$ python -q
>>> import numpy as np
>>> import numpy.linalg as la
>>> np.set_printoptions(suppress=True, linewidth=160)
>>> tidy = lambda a: np.round(a, 3) + 0
>>> rng = np.random.default_rng(31003)
>>> labels = rng.integers(0, 3, 11)
>>> X = (labels[:, None] == labels) * 3 + np.eye(11)
>>> X
array([[4., 3., 0., 0., 3., 0., 0., 0., 3., 0., 3.],
       [3., 4., 0., 0., 3., 0., 0., 0., 3., 0., 3.],
       [0., 0., 4., 0., 0., 0., 0., 3., 0., 3., 0.],
       [0., 0., 0., 4., 0., 3., 3., 0., 0., 0., 0.],
       [3., 3., 0., 0., 4., 0., 0., 0., 3., 0., 3.],
       [0., 0., 0., 3., 0., 4., 3., 0., 0., 0., 0.],
       [0., 0., 0., 3., 0., 3., 4., 0., 0., 0., 0.],
       [0., 0., 3., 0., 0., 0., 0., 4., 0., 3., 0.],
       [3., 3., 0., 0., 3., 0., 0., 0., 4., 0., 3.],
       [0., 0., 3., 0., 0., 0., 0., 3., 0., 4., 0.],
       [3., 3., 0., 0., 3., 0., 0., 0., 3., 0., 4.]])
>>> w, evecs = la.eigh(X)
>>> x = np.array([-1, 6, 1, 1, -2, -8, -2, -1, 4, -2, 6])
>>> tidy(x @ X @ x / (x @ x)), tidy(w[0]), w[-1]
(np.float64(5.536), np.float64(1.0), np.float64(16.0))
>>> np.abs(X).sum(axis=1).max(), np.abs(w).max()
(np.float64(16.0), np.float64(16.0))
>>> np.allclose(X, X.T)
True
>>> def softmax(z):
...     e = np.exp(z - z.max(axis=-1, keepdims=True))
...     return e / e.sum(axis=-1, keepdims=True)
... 
>>> tidy(softmax(X[4] + -1))
array([0.143, 0.143, 0.007, 0.007, 0.387, 0.007, 0.007, 0.007, 0.143, 0.007, 0.143])
>>> scores = X @ X.T / np.sqrt(11)
>>> tidy(softmax(scores + np.triu(np.full(scores.shape, -np.inf), 1)))
array([[1.   , 0.   , 0.   , 0.   , 0.   , 0.   , 0.   , 0.   , 0.   , 0.   , 0.   ],
       [0.425, 0.575, 0.   , 0.   , 0.   , 0.   , 0.   , 0.   , 0.   , 0.   , 0.   ],
       [0.   , 0.   , 1.   , 0.   , 0.   , 0.   , 0.   , 0.   , 0.   , 0.   , 0.   ],
       [0.   , 0.   , 0.   , 1.   , 0.   , 0.   , 0.   , 0.   , 0.   , 0.   , 0.   ],
       [0.298, 0.298, 0.   , 0.   , 0.403, 0.   , 0.   , 0.   , 0.   , 0.   , 0.   ],
       [0.   , 0.   , 0.   , 0.425, 0.   , 0.575, 0.   , 0.   , 0.   , 0.   , 0.   ],
       [0.   , 0.   , 0.   , 0.298, 0.   , 0.298, 0.403, 0.   , 0.   , 0.   , 0.   ],
       [0.   , 0.   , 0.425, 0.   , 0.   , 0.   , 0.   , 0.575, 0.   , 0.   , 0.   ],
       [0.23 , 0.23 , 0.   , 0.   , 0.23 , 0.   , 0.   , 0.   , 0.311, 0.   , 0.   ],
       [0.   , 0.   , 0.298, 0.   , 0.   , 0.   , 0.   , 0.298, 0.   , 0.403, 0.   ],
       [0.187, 0.187, 0.   , 0.   , 0.187, 0.   , 0.   , 0.   , 0.187, 0.   , 0.253]])
>>> tidy(softmax(scores)[4] @ X)
array([3.187, 3.187, 0.   , 0.   , 3.253, 0.   , 0.   , 0.   , 3.187, 0.   , 3.187])
>>> tidy(softmax(scores))
array([[0.253, 0.187, 0.   , 0.   , 0.187, 0.   , 0.   , 0.   , 0.187, 0.   , 0.187],
       [0.187, 0.253, 0.   , 0.   , 0.187, 0.   , 0.   , 0.   , 0.187, 0.   , 0.187],
       [0.   , 0.   , 0.403, 0.   , 0.   , 0.   , 0.   , 0.298, 0.   , 0.298, 0.   ],
       [0.   , 0.   , 0.   , 0.403, 0.   , 0.298, 0.298, 0.   , 0.   , 0.   , 0.   ],
       [0.187, 0.187, 0.   , 0.   , 0.253, 0.   , 0.   , 0.   , 0.187, 0.   , 0.187],
       [0.   , 0.   , 0.   , 0.298, 0.   , 0.403, 0.298, 0.   , 0.   , 0.   , 0.   ],
       [0.   , 0.   , 0.   , 0.298, 0.   , 0.298, 0.403, 0.   , 0.   , 0.   , 0.   ],
       [0.   , 0.   , 0.298, 0.   , 0.   , 0.   , 0.   , 0.403, 0.   , 0.298, 0.   ],
       [0.187, 0.187, 0.   , 0.   , 0.187, 0.   , 0.   , 0.   , 0.253, 0.   , 0.187],
       [0.   , 0.   , 0.298, 0.   , 0.   , 0.   , 0.   , 0.298, 0.   , 0.403, 0.   ],
       [0.187, 0.187, 0.   , 0.   , 0.187, 0.   , 0.   , 0.   , 0.187, 0.   , 0.253]])
